In [1]: import numpy as np

In [2]: import numpy.linalg as la

In [3]: np.set_printoptions(precision=2, suppress=True, linewidth=160)

In [4]: def rnd(a):
   ...:     return np.round(a, 2) + 0
   ...: 

In [5]: J = np.load("x.npy")

In [6]: print(rnd(J))
[[ -2.16  18.33 -11.8   13.22]
 [ -2.19  16.73 -11.3   12.6 ]
 [ -2.2   16.47 -11.22  12.49]
 [ -2.22  14.66 -10.63  11.76]
 [ -2.23   6.99  -7.7    8.18]
 [ -2.05   2.51  -5.35   5.4 ]
 [ -1.78   0.52  -3.78   3.63]
 [ -1.64  -0.01  -3.19   2.99]
 [ -1.32  -0.57  -2.19   1.94]
 [ -0.48  -0.44  -0.57   0.43]
 [ -0.34  -0.32  -0.38   0.28]
 [ -0.26  -0.25  -0.29   0.2 ]
 [ -0.12  -0.12  -0.12   0.09]
 [  0.77   0.79   0.6   -0.31]
 [  1.88   1.71   1.03  -0.22]
 [  2.76   2.1    1.12   0.16]
 [  2.84   2.11   1.12   0.2 ]
 [  3.39   2.15   1.09   0.55]
 [  4.26   1.88   0.94   1.21]
 [  6.63  -0.9    0.06   3.61]
 [  7.99  -3.86  -0.68   5.27]
 [  8.75  -5.92  -1.15   6.26]]

In [7]: rk = la.matrix_rank(J)

In [8]: print(rk)
3

In [9]: N = la.svd(J)[2][rk:].T

In [10]: print([int(la.matrix_rank(np.delete(J, i, axis=0))) for i in range(22)])
[3, 3, 3, 3, 3, 3, 3, 3, 3, 3, 3, 3, 3, 3, 3, 3, 3, 3, 3, 3, 3, 3]

In [11]: print(rnd(N @ N.T))
[[ 0.11  0.   -0.24 -0.2 ]
 [ 0.    0.    0.    0.  ]
 [-0.24  0.    0.53  0.44]
 [-0.2   0.    0.44  0.36]]

In [12]: print(rnd(J @ N))
[[0.]
 [0.]
 [0.]
 [0.]
 [0.]
 [0.]
 [0.]
 [0.]
 [0.]
 [0.]
 [0.]
 [0.]
 [0.]
 [0.]
 [0.]
 [0.]
 [0.]
 [0.]
 [0.]
 [0.]
 [0.]
 [0.]]

In [13]: print([int(la.matrix_rank(J[:i])) for i in range(1, len(J) + 1)])
[1, 2, 3, 3, 3, 3, 3, 3, 3, 3, 3, 3, 3, 3, 3, 3, 3, 3, 3, 3, 3, 3]

In [14]: arr = np.load("dump.npy")

In [15]: print(arr)
[[-2 -1  0  1  2]
 [ 3  4  5  6  7]
 [ 8  9 10 11 12]]

In [16]: left, sig, VT = la.svd(arr, full_matrices=False)

In [17]: print((sig > 1e-8).sum())
2

In [18]: print(rnd(np.abs(VT[0])))
[0.33 0.39 0.44 0.49 0.55]

In [19]: print(rnd(VT @ VT.T))
[[1. 0. 0.]
 [0. 1. 0.]
 [0. 0. 1.]]

In [20]: print(rnd(sig))
[25.36  3.41  0.  ]

In [21]: print(rnd(left.T @ left))
[[1. 0. 0.]
 [0. 1. 0.]
 [0. 0. 1.]]

In [22]: print(np.allclose(left * sig @ VT, arr))
True

In [23]: def softmax(z):
    ...:     e = np.exp(z - z.max(axis=-1, keepdims=True))
    ...:     return e / e.sum(axis=-1, keepdims=True)
    ...: 

In [24]: print(rnd(softmax(10 * arr[2])))
[0. 0. 0. 0. 1.]

In [25]: scores = arr @ arr.T / np.sqrt(5)

In [26]: print(softmax(scores).round(6).argmax(axis=1))
[0 2 2]

In [27]: print(rnd(softmax(scores)))
[[0.33 0.33 0.33]
 [0.   0.   1.  ]
 [0.   0.   1.  ]]

In [28]: print(softmax(scores)[2] @ arr)
[ 8.  9. 10. 11. 12.]
